In [1]: import numpy as np

In [2]: import numpy.linalg as la

In [3]: np.set_printoptions(precision=3, suppress=True, linewidth=120, floatmode="fixed")

In [4]: rd = lambda a: np.round(a, 3) + 0

In [5]: W0 = np.loadtxt("test7.csv", delimiter=",")

In [6]: rd(W0)
Out[6]: 
array([[-0.989, -0.134,  0.875, -4.821],
       [-2.638, -3.350,  2.384,  1.067],
       [ 1.978, -3.680, -2.633, -0.781],
       [-3.627,  0.465, -3.409,  0.113]])

In [7]: rng = np.random.default_rng(21325)

In [8]: labels = rng.permutation(4)

In [9]: M2 = W0[:, labels] * rng.choice([-1, 1], 4)

In [10]: print(rd(M2))
[[-0.989 -0.134  4.821 -0.875]
 [-2.638 -3.350 -1.067 -2.384]
 [ 1.978 -3.680  0.781  2.633]
 [-3.627  0.465 -0.113  3.409]]

In [11]: left, _, Vt = la.svd(W0.T @ M2)

In [12]: labels
Out[12]: array([0, 1, 3, 2])

In [13]: vec = np.array([-2, 3, 2, 0])

In [14]: y = W0 @ vec

In [15]: rd(y)
Out[15]: array([  3.325,  -0.005, -20.263,   1.831])

In [16]: rd(la.solve(W0, y))
Out[16]: array([-2.000,  3.000,  2.000,  0.000])

In [17]: rd(la.solve(W0, -1 * y))
Out[17]: array([ 2.000, -3.000, -2.000,  0.000])

In [18]: rd(la.solve(W0.T, W0[1]))
Out[18]: array([0.000, 1.000, 0.000, 0.000])

In [19]: F = np.load("layer13.npy")

In [20]: rd(F)
Out[20]: 
array([[-0.348,  0.868,  0.240, -0.262],
       [-0.464, -0.473,  0.280, -0.695],
       [ 0.695,  0.146, -0.242, -0.661],
       [-0.425,  0.045, -0.897, -0.109]])

In [21]: M2 = la.invert(F)
AttributeError: module 'numpy.linalg' has no attribute 'invert'


In [22]: M2 = la.inv(F)

In [23]: rd(la.det(F) * M2)
Out[23]: 
array([[ 0.348,  0.464, -0.695,  0.425],
       [-0.868,  0.473, -0.146, -0.045],
       [-0.240, -0.280,  0.242,  0.897],
       [ 0.262,  0.695,  0.661,  0.109]])

In [24]: (np.abs(M2) > 1e-9).astype(int)
Out[24]: 
array([[1, 1, 1, 1],
       [1, 1, 1, 1],
       [1, 1, 1, 1],
       [1, 1, 1, 1]])

In [25]: print(rd(F @ M2))
[[1.000 0.000 0.000 0.000]
 [0.000 1.000 0.000 0.000]
 [0.000 0.000 1.000 0.000]
 [0.000 0.000 0.000 1.000]]

In [26]: rd(la.cond(F))
Out[26]: np.float64(1.0)

In [27]: print(rd(la.inv(M2)))
[[-0.348  0.868  0.240 -0.262]
 [-0.464 -0.473  0.280 -0.695]
 [ 0.695  0.146 -0.242 -0.661]
 [-0.425  0.045 -0.897 -0.109]]

In [28]: rd(M2)
Out[28]: 
array([[-0.348, -0.464,  0.695, -0.425],
       [ 0.868, -0.473,  0.146,  0.045],
       [ 0.240,  0.280, -0.242, -0.897],
       [-0.262, -0.695, -0.661, -0.109]])

In [29]: E = np.load("m.npy")

In [30]: E
Out[30]: 
array([[18,  9, 12,  3],
       [ 9,  5,  6,  2],
       [12,  6,  9,  5],
       [ 3,  2,  5, 10]])

In [31]: M2 = E + rng.integers(-2, 3, (4, 3)) @ rng.integers(-2, 3, (3, 4))

In [32]: M2
Out[32]: 
array([[17, 10, 15,  7],
       [ 7, -3,  2,  0],
       [12, -3,  3,  3],
       [-1,  4,  9, 10]])

In [33]: la.matrix_rank(M2 - E, tol=1e-8)
Out[33]: np.int64(3)

In [34]: M2 - E
Out[34]: 
array([[-1,  1,  3,  4],
       [-2, -8, -4, -2],
       [ 0, -9, -6, -2],
       [-4,  2,  4,  0]])

In [35]: left, sv, Vt = la.svd(E)

In [36]: np.argmax(sv[:-1] / (sv[1:] + 1e-6)) + 1
Out[36]: np.int64(3)

In [37]: rd(sv)
Out[37]: array([32.295,  9.207,  0.498,  0.000])

In [38]: M2 = left[:, :3] @ np.diag(sv[:3]) @ Vt[:3]

In [39]: rd(la.norm(E - M2) / la.norm(E))
Out[39]: np.float64(0.0)

In [40]: rd(la.norm(E - M2, 2)), rd(sv[3])
Out[40]: (np.float64(0.0), np.float64(0.0))

In [41]: M2 = E / np.sqrt((E ** 2).mean(axis=1, keepdims=True))

In [42]: rd(la.norm(M2, axis=1))
Out[42]: array([2.000, 2.000, 2.000, 2.000])

In [43]: la.matrix_rank(M2) == la.matrix_rank(E)
Out[43]: np.True_

In [44]: rd(M2[0])
Out[44]: array([1.524, 0.762, 1.016, 0.254])

In [45]: E - E.mean(axis=1, keepdims=True)
Out[45]: 
array([[ 7.500, -1.500,  1.500, -7.500],
       [ 3.500, -0.500,  0.500, -3.500],
       [ 4.000, -2.000,  1.000, -3.000],
       [-2.000, -3.000,  0.000,  5.000]])

In [46]: print(E[0] @ E[2])
393

In [47]: rd(la.norm(E, axis=1))
Out[47]: array([23.622, 12.083, 16.912, 11.747])

In [48]: rd(la.norm(E[0] - E[2]))
Out[48]: np.float64(7.616)

In [49]: rd(la.norm(E, 1)), rd(la.norm(E, np.inf))
Out[49]: (np.float64(42.0), np.float64(42.0))

In [50]: rd(la.norm(E) ** 2 / la.norm(E, 2) ** 2)
Out[50]: np.float64(1.082)

In [51]: np.allclose(E[:-1].T @ la.lstsq(E[:-1].T, E[-1])[0], E[-1])
Out[51]: True

In [52]: rd(np.trace(la.pinv(E) @ E))
Out[52]: np.float64(3.0)

In [53]: la.lstsq(E[:-1].T, E[-1])[2]
Out[53]: np.int32(3)

In [54]: np.abs(np.diag(la.qr(E)[1])) > 1e-9
Out[54]: array([ True,  True,  True, False])

In [55]: rd(E @ la.pinv(E) @ E)
Out[55]: 
array([[18.000,  9.000, 12.000,  3.000],
       [ 9.000,  5.000,  6.000,  2.000],
       [12.000,  6.000,  9.000,  5.000],
       [ 3.000,  2.000,  5.000, 10.000]])

In [56]: m1 = np.load("sample0.npy")

In [57]: rd(m1)
Out[57]: 
array([[ 1.000,  0.000,  0.000,  0.000],
       [ 0.000,  1.000,  0.000,  0.000],
       [ 0.000,  0.000,  0.966, -0.259],
       [ 0.000,  0.000,  0.259,  0.966]])

In [58]: vec = np.array([-2, 1, -4, 5])

In [59]: a = np.maximum(F @ vec, 0)

In [60]: rd(np.tanh(F @ vec))
Out[60]: array([-0.610, -0.999, -0.998,  0.999])

In [61]: rd(np.maximum(F @ vec, 0) - np.maximum(-F @ vec, 0))
Out[61]: array([-0.709, -4.140, -3.583,  3.940])

In [62]: u, g = m1[3], m1[0]

In [63]: print(u @ g)
0.0

In [64]: p = (u @ g) / (u @ u) * u

In [65]: p
Out[65]: array([0.000, 0.000, 0.000, 0.000])

In [66]: rd(la.norm(u + g) ** 2 + la.norm(u - g) ** 2)
Out[66]: np.float64(4.0)

In [67]: rd(np.outer(u, g))
Out[67]: 
array([[0.000, 0.000, 0.000, 0.000],
       [0.000, 0.000, 0.000, 0.000],
       [0.259, 0.000, 0.000, 0.000],
       [0.966, 0.000, 0.000, 0.000]])

In [68]: (g - p) @ u
Out[68]: np.float64(0.0)
